% ipython --no-banner

In [1]: import numpy as np

In [2]: np.set_printoptions(suppress=True, linewidth=160)

In [3]: J = np.array([[89, 122, 60, 66, 77],
   ...:     [122, 209, 129, 126, 134],
   ...:     [60, 129, 117, 54, 84],
   ...:     [66, 126, 54, 117, 81],
   ...:     [77, 134, 84, 81, 86]])

In [4]: ang = np.radians(102)

In [5]: Rm = np.eye(5)

In [6]: Rm[0, 0] = Rm[2, 2] = np.cos(ang)

In [7]: Rm[0, 2], Rm[2, 0] = -np.sin(ang), np.sin(ang)

In [8]: Rm.round(2)
Out[8]: 
array([[-0.21,  0.  , -0.98,  0.  ,  0.  ],
       [ 0.  ,  1.  ,  0.  ,  0.  ,  0.  ],
       [ 0.98,  0.  , -0.21,  0.  ,  0.  ],
       [ 0.  ,  0.  ,  0.  ,  1.  ,  0.  ],
       [ 0.  ,  0.  ,  0.  ,  0.  ,  1.  ]])

In [9]: Y = J @ Rm.T

In [10]: print(np.allclose(np.linalg.norm(J, axis=1), np.linalg.norm(Y, axis=1)))
True

In [11]: np.round(np.linalg.svd(J, compute_uv=False), 2) + 0, np.round(np.linalg.svd(Y, compute_uv=False), 2) + 0
Out[11]: 
(array([522.36,  63.58,  32.06,   0.  ,   0.  ]),
 array([522.36,  63.58,  32.06,   0.  ,   0.  ]))

In [12]: Y.round(2)
Out[12]: 
array([[ -77.19,  122.  ,   74.58,   66.  ,   77.  ],
       [-151.55,  209.  ,   92.51,  126.  ,  134.  ],
       [-126.92,  129.  ,   34.36,   54.  ,   84.  ],
       [ -66.54,  126.  ,   53.33,  117.  ,   81.  ],
       [ -98.17,  134.  ,   57.85,   81.  ,   86.  ]])

In [13]: np.round(np.abs(Y - J).max(axis=0), 2)
Out[13]: array([273.55,   0.  ,  82.64,   0.  ,   0.  ])

In [14]: np.allclose(J @ J.T, Y @ Y.T)
Out[14]: True

In [15]: print(np.round(np.linalg.det(Rm), 2), round(np.trace(Rm), 2))
1.0 2.58
